% python3 -q
>>> import numpy as np
>>> np.set_printoptions(precision=1, suppress=True, linewidth=140)
>>> m1 = np.load("x.npy")
>>> m1
array([[-3,  0,  0,  0,  0,  0,  0,  0,  0],
       [-2,  1,  0,  0,  0,  0,  0,  0,  0],
       [ 3,  2,  1,  0,  0,  0,  0,  0,  0],
       [-1,  2, -1, -3,  0,  0,  0,  0,  0],
       [-2, -3,  2, -2, -2,  0,  0,  0,  0],
       [ 2,  0, -3,  3,  0,  1,  0,  0,  0],
       [-2,  2, -2,  0,  1, -3, -1,  0,  0],
       [ 1, -2,  3, -2,  2,  3, -3, -1,  0],
       [-2, -1,  1, -3,  2, -3,  2, -3,  1]])
>>> # triangular, det is the product of the diagonal
>>> np.linalg.matrix_rank(m1 - m1[0, 0] * np.eye(9))
np.int64(8)
>>> np.sort(np.linalg.eigvals(m1))
array([-3., -3., -2., -1., -1.,  1.,  1.,  1.,  1.])
>>> m1.mean(axis=0)
array([-0.7,  0.1,  0.1, -0.8,  0.3, -0.2, -0.2, -0.4,  0.1])
>>> m1.shape
(9, 9)
>>> np.diff(m1, axis=0)
array([[ 1,  1,  0,  0,  0,  0,  0,  0,  0],
       [ 5,  1,  1,  0,  0,  0,  0,  0,  0],
       [-4,  0, -2, -3,  0,  0,  0,  0,  0],
       [-1, -5,  3,  1, -2,  0,  0,  0,  0],
       [ 4,  3, -5,  5,  2,  1,  0,  0,  0],
       [-4,  2,  1, -3,  1, -4, -1,  0,  0],
       [ 3, -4,  5, -2,  1,  6, -2, -1,  0],
       [-3,  1, -2, -1,  0, -6,  5, -2,  1]])
>>> np.linalg.matrix_rank(m1)
np.int64(9)
>>> np.count_nonzero(m1)
np.int64(42)
>>> m1.sum(axis=0)
array([-6,  1,  1, -7,  3, -2, -2, -4,  1])
>>> np.round(np.linalg.norm(m1), 1)
np.float64(14.0)
>>> m1.sum(axis=1)
array([-3, -1,  6, -3, -7,  3, -5,  1, -6])
>>> np.argsort(-np.linalg.norm(m1, axis=0).round(6), kind="stable")[:3]
array([0, 3, 2])
>>> np.linalg.cond(m1) > 100
np.True_
>>> round(float(np.linalg.norm(m1, 2) / np.linalg.norm(m1)), 1)
0.6
>>> M = np.load("arr.npy")
>>> M
array([[ 0,  6,  6,  0,  6,  3,  0,  0,  0,  6,  3],
       [ 0, -6, -6,  0, -6, -3,  0,  0,  0, -6, -3],
       [ 0,  4,  4,  0,  4,  2,  0,  0,  0,  4,  2],
       [ 0,  2,  2,  0,  2,  1,  0,  0,  0,  2,  1],
       [ 0,  2,  2,  0,  2,  1,  0,  0,  0,  2,  1],
       [ 0, -6, -6,  0, -6, -3,  0,  0,  0, -6, -3],
       [ 0,  0,  0,  0,  0,  0,  0,  0,  0,  0,  0],
       [ 0,  6,  6,  0,  6,  3,  0,  0,  0,  6,  3],
       [ 0, -2, -2,  0, -2, -1,  0,  0,  0, -2, -1],
       [ 0,  2,  2,  0,  2,  1,  0,  0,  0,  2,  1]])
>>> # column 2 repeats column 1
>>> np.linalg.norm(M, axis=1).argmax()
np.int64(0)
>>> round(np.linalg.norm(M[5], 1), 1), np.round(np.linalg.norm(M[5], np.inf), 1)
(np.float64(30.0), np.float64(6.0))
>>> round(float(np.linalg.norm(M) ** 2 / np.linalg.norm(M, 2) ** 2), 1)
1.0
>>> np.round(np.linalg.norm(M, "nuc"), 1)
np.float64(28.1)
>>> rng = np.random.default_rng(5303)
>>> J = np.array([[0, 0, 3, 1, 2, 0, 2],
...     [1, 3, 0, 1, 1, 2, 1],
...     [0, 2, 3, 1, 3, 0, 3],
...     [2, 0, 0, 2, 1, 2, 0],
...     [0, 0, 3, 2, 0, 1, 1],
...     [3, 0, 0, 3, 0, 3, 2],
...     [2, 2, 0, 0, 1, 0, 2]]) * (rng.random((7, 7)) < 0.3)
>>> J
array([[0, 0, 3, 0, 2, 0, 2],
       [1, 0, 0, 0, 0, 0, 1],
       [0, 0, 0, 0, 0, 0, 0],
       [0, 0, 0, 0, 0, 2, 0],
       [0, 0, 3, 0, 0, 0, 1],
       [0, 0, 0, 0, 0, 0, 2],
       [2, 0, 0, 0, 1, 0, 0]])
>>> # columns 1 and 3 are equal
>>> u = np.array([-7, 8])
>>> np.array([np.convolve(row, u, "same") for row in J])
array([[  0,   0, -21,  24, -14,  16, -14],
       [ -7,   8,   0,   0,   0,   0,  -7],
       [  0,   0,   0,   0,   0,   0,   0],
       [  0,   0,   0,   0,   0, -14,  16],
       [  0,   0, -21,  24,   0,   0,  -7],
       [  0,   0,   0,   0,   0,   0, -14],
       [-14,  16,   0,   0,  -7,   8,   0]])
>>> np.argsort(-np.linalg.norm(J, axis=0).round(6), kind="stable")[:3]
array([2, 6, 0])
>>> [round(float(x), 1) for x in np.linalg.svd(J, compute_uv=False)[:3]]
[5.1, 2.5, 2.0]
>>> q, _ = np.linalg.qr(np.array([[0.0, -1.7, 0.4, 0.2, 0.1, -1.1, 0.8, 0.9, -1.6, -0.4],
...     [-0.6, 1.4, 1.0, -0.2, -0.2, 0.4, -0.2, -0.8, -1.2, -0.6],
...     [1.4, -0.2, -0.6, 1.3, 0.2, -1.4, -0.9, 0.3, 1.5, -0.8],
...     [1.5, -0.6, 2.0, -0.2, 1.4, 0.1, -0.2, 1.8, 0.1, -0.3],
...     [-0.7, -0.4, -1.7, -0.5, 0.4, -0.2, 1.2, -0.4, 0.0, -1.0],
...     [0.2, 0.2, -0.6, -0.3, -0.3, 0.1, -0.7, -2.0, -0.6, -1.3],
...     [-0.5, 0.1, -0.5, 0.1, -0.3, 1.9, 0.7, 2.5, 0.5, 1.1],
...     [-0.5, 0.0, 1.9, -2.2, 0.1, 2.0, 0.3, -1.1, 0.6, 0.8],
...     [-0.5, -0.3, -1.9, -0.1, 0.2, -0.9, -1.2, -0.4, -0.8, 1.2],
...     [2.0, -0.2, -0.9, -0.5, 1.9, -0.1, -0.6, 0.5, 0.3, 0.0]]))
>>> data = q[:, :3]
>>> data.round(1) + 0
array([[ 0. ,  0.7,  0.2],
       [ 0.2, -0.6,  0.2],
       [-0.4,  0. , -0.2],
       [-0.5,  0.1,  0.5],
       [ 0.2,  0.2, -0.4],
       [-0.1, -0.1, -0.2],
       [ 0.2,  0. , -0.1],
       [ 0.2,  0. ,  0.5],
       [ 0.2,  0.2, -0.4],
       [-0.6, -0.1, -0.3]])
>>> # keeps lengths
>>> lab = data[:, 1] > np.median(data[:, 1])
>>> u = data[lab].mean(axis=0) - data[~lab].mean(axis=0)
>>> ((data - data.mean(axis=0)) @ u > 0).astype(int)
array([1, 0, 0, 1, 1, 0, 1, 1, 1, 0])
>>> lab.astype(int)
array([1, 0, 0, 1, 1, 0, 0, 1, 1, 0])
>>> np.argsort(-np.abs(u).round(6), kind="stable")
array([1, 2, 0])
>>> vec = np.array([-6, 3, -6])
>>> rhs = data @ vec
>>> np.linalg.lstsq(data, rhs)[0]
array([-6.,  3., -6.])
>>> rhs
array([ 1.1, -4. ,  3.7,  0.5,  1.6,  1.1, -0.3, -3.7,  2.2,  5.3])
>>> rhs = rhs + 0.3 * rng.normal(size=10)
>>> rhs
array([ 1.3, -3.9,  3.6,  0.2,  2. ,  1. , -0.4, -3.6,  2.3,  5.3])
>>> b, *_ = np.linalg.lstsq(data, rhs)
>>> [round(float(np.linalg.norm(np.linalg.solve(data.T @ data + lam * np.eye(3), data.T @ rhs))), 2) for lam in (0, 1, 10, 100)]
[9.05, 4.53, 0.82, 0.09]
>>> b
array([-5.7,  3.2, -6.2])
>>> np.linalg.svd(data, compute_uv=False)
array([1., 1., 1.])
>>> np.round(np.linalg.pinv(data), 1) + 0
array([[ 0. ,  0.2, -0.4, -0.5,  0.2, -0.1,  0.2,  0.2,  0.2, -0.6],
       [ 0.7, -0.6,  0. ,  0.1,  0.2, -0.1,  0. ,  0. ,  0.2, -0.1],
       [ 0.2,  0.2, -0.2,  0.5, -0.4, -0.2, -0.1,  0.5, -0.4, -0.3]])
>>> np.linalg.norm(data, axis=0)
array([1., 1., 1.])
>>> np.round(data @ data.T, 1) + 0
array([[ 0.6, -0.4, -0.1,  0.2,  0.1, -0.1,  0. ,  0.1,  0.1, -0.1],
       [-0.4,  0.4, -0.1, -0.1, -0.2,  0. ,  0. ,  0.1, -0.2, -0.1],
       [-0.1, -0.1,  0.2,  0.1,  0. ,  0.1, -0.1, -0.2,  0. ,  0.3],
       [ 0.2, -0.1,  0.1,  0.5, -0.2, -0.1, -0.1,  0.2, -0.3,  0.2],
       [ 0.1, -0.2,  0. , -0.2,  0.2,  0. ,  0.1, -0.1,  0.2, -0.1],
       [-0.1,  0. ,  0.1, -0.1,  0. ,  0. ,  0. , -0.1,  0. ,  0.1],
       [ 0. ,  0. , -0.1, -0.1,  0.1,  0. ,  0. ,  0. ,  0.1, -0.1],
       [ 0.1,  0.1, -0.2,  0.2, -0.1, -0.1,  0. ,  0.3, -0.2, -0.2],
       [ 0.1, -0.2,  0. , -0.3,  0.2,  0. ,  0.1, -0.2,  0.2,  0. ],
       [-0.1, -0.1,  0.3,  0.2, -0.1,  0.1, -0.1, -0.2,  0. ,  0.5]])
>>> lab = rng.permutation(9)
>>> lab
array([6, 2, 3, 7, 0, 5, 1, 8, 4])
>>> out = m1[lab][:, lab]
>>> out
array([[-1, -2,  0,  0, -2, -3,  2,  0,  1],
       [ 0,  1,  0,  0,  3,  0,  2,  0,  0],
       [ 0, -1, -3,  0, -1,  0,  2,  0,  0],
       [-3,  3, -2, -1,  1,  3, -2,  0,  2],
       [ 0,  0,  0,  0, -3,  0,  0,  0,  0],
       [ 0, -3,  3,  0,  2,  1,  0,  0,  0],
       [ 0,  0,  0,  0, -2,  0,  1,  0,  0],
       [ 2,  1, -3, -3, -2, -3, -1,  1,  2],
       [ 0,  2, -2,  0, -2,  0, -3,  0, -2]])
>>> np.trace(out)
np.int64(-6)
>>> np.sort(np.abs(np.linalg.eigvals(out)))
array([1., 1., 1., 1., 1., 1., 2., 3., 3.])
>>> np.diag(out)
array([-1,  1, -3, -1, -3,  1,  1,  1, -2])
>>> out = np.c_[data[:, :2] @ np.array([[0, 3], [3, 3]]), np.array([0, 1, 2, 1, 2, 0, 2, 0, 1, 2])]
>>> out.round(1) + 0
array([[ 2.2,  2.2,  0. ],
       [-1.7, -1.1,  1. ],
       [-0.1, -1.4,  2. ],
       [ 0.4, -1. ,  1. ],
       [ 0.7,  1.4,  2. ],
       [-0.3, -0.5,  0. ],
       [ 0. ,  0.5,  2. ],
       [ 0.1,  0.6,  0. ],
       [ 0.5,  1. ,  1. ],
       [-0.3, -2.2,  2. ]])
>>> np.round(np.linalg.lstsq(data, out[:, 0])[0], 1) + 0
array([0., 3., 0.])
>>> np.linalg.matrix_rank(out)
np.int64(3)
>>> np.linalg.norm(np.linalg.qr(data)[0].T @ out, axis=0) ** 2 / ((out ** 2).sum(axis=0) + 1e-12)
array([1. , 1. , 0.3])
>>> np.round(np.linalg.norm(out - data @ np.linalg.lstsq(data, out)[0], axis=0), 1) + 0
array([0. , 0. , 3.7])
